$ python3 -q
>>> import numpy as np
>>> np.set_printoptions(precision=4, suppress=True, linewidth=140, legacy="1.25")
>>> rd = lambda a: np.round(a, 4) + 0
>>> A = np.load("mat.npy")
>>> rd(A)
array([[0.5   , 0.125 , 0.25  , 0.125 ],
       [0.3333, 0.2222, 0.2222, 0.2222],
       [0.0909, 0.2727, 0.3636, 0.2727],
       [0.3333, 0.2222, 0.    , 0.4444]])
>>> proj = np.triu(np.array([[2, 3, 3, 2], [3, 3, 2, 0], [1, 2, 2, 1], [3, 2, 1, 1]]), 1) + np.eye(4)
>>> B = proj @ A @ np.linalg.inv(proj)
>>> rd(np.poly(B))
array([ 1.    , -1.5303,  0.6403, -0.1134,  0.0034])
>>> rng = np.random.default_rng(6319)
>>> idx = rng.permutation(4)
>>> idx
array([3, 1, 2, 0])
>>> B = A[idx][:, idx]
>>> rd(np.sort(np.abs(np.linalg.eigvals(B))))
array([0.0366, 0.3032, 0.3032, 1.    ])
>>> rd(np.trace(B))
1.5303
>>> np.allclose(B, A)
False
>>> rd(B)
array([[0.4444, 0.2222, 0.    , 0.3333],
       [0.2222, 0.2222, 0.2222, 0.3333],
       [0.2727, 0.2727, 0.3636, 0.0909],
       [0.125 , 0.125 , 0.25  , 0.5   ]])
>>> rd((A - A.T) / 2)
array([[ 0.    , -0.1042,  0.0795, -0.1042],
       [ 0.1042,  0.    , -0.0253,  0.    ],
       [-0.0795,  0.0253,  0.    ,  0.1364],
       [ 0.1042,  0.    , -0.1364,  0.    ]])
>>> rd(np.linalg.det(A))
0.0034
>>> np.allclose(A, A.T)
False
>>> Q = A.astype(float).copy()
>>> for j in range(4):
...     Q[:, j] -= Q[:, :j] @ (Q[:, :j].T @ Q[:, j])
...     Q[:, j] /= np.linalg.norm(Q[:, j])
... 
>>> rd(Q.T @ A)
array([[ 0.6932,  0.3397,  0.3349,  0.4465],
       [ 0.    ,  0.2709,  0.2438,  0.3192],
       [ 0.    ,  0.    ,  0.2693, -0.1766],
       [ 0.    ,  0.    ,  0.    ,  0.0666]])
>>> rd(Q.T @ Q)
array([[1., 0., 0., 0.],
       [0., 1., 0., 0.],
       [0., 0., 1., 0.],
       [0., 0., 0., 1.]])
>>> U, s, vt = np.linalg.svd(A, full_matrices=False)
>>> np.allclose(U * s @ vt, A)
True
>>> rd(np.sqrt((s ** 2).sum())), rd(np.linalg.norm(A))
(1.1182, 1.1182)
>>> rd(np.cumsum(s ** 2) / np.sum(s ** 2))
array([0.8271, 0.9166, 0.9992, 1.    ])
>>> rd(s)
array([1.0169, 0.3345, 0.3215, 0.0308])
>>> M = np.load("a.npy")
>>> M
array([[3., 0., 0., 1.],
       [2., 0., 2., 2.],
       [0., 0., 2., 1.],
       [0., 0., 1., 1.]])
>>> rd(np.abs(np.linalg.eigvals(M)).max())
3.0
>>> (M + M.T) / 2
array([[3. , 1. , 0. , 0.5],
       [1. , 0. , 1. , 1. ],
       [0. , 1. , 2. , 1. ],
       [0.5, 1. , 1. , 1. ]])
>>> np.allclose(M, M.T)
False
>>> M @ M
array([[9., 0., 1., 4.],
       [6., 0., 6., 6.],
       [0., 0., 5., 3.],
       [0., 0., 3., 2.]])
>>> np.allclose(M @ M.T, M.T @ M)
False
>>> np.allclose(M[:-1].T @ np.linalg.lstsq(M[:-1].T, M[-1])[0], M[-1])
True
>>> np.unique(M.round(6), axis=0).shape
(4, 4)
>>> rd(np.trace(np.linalg.pinv(M) @ M))
3.0
>>> rd(M @ np.linalg.pinv(M) @ M)
array([[3., 0., 0., 1.],
       [2., 0., 2., 2.],
       [0., 0., 2., 1.],
       [0., 0., 1., 1.]])
>>> rk = np.linalg.matrix_rank(M)
>>> rk
3
>>> null = np.linalg.svd(M)[2][rk:].T
>>> np.linalg.matrix_rank(M.T @ M), np.linalg.matrix_rank(M @ M.T)
(3, 3)
>>> [int(np.linalg.matrix_rank(M[:, :j + 1])) for j in range(4)]
[1, 1, 2, 3]
>>> rd(M @ null)
array([[0.],
       [0.],
       [0.],
       [0.]])
>>> [int(np.linalg.matrix_rank(np.delete(M, i, axis=0))) for i in range(4)]
[3, 3, 3, 3]
>>> rd(null[:, 0] / null[np.abs(null[:, 0]).round(6).argmax(), 0])
array([0., 1., 0., 0.])
>>> null.shape
(4, 1)
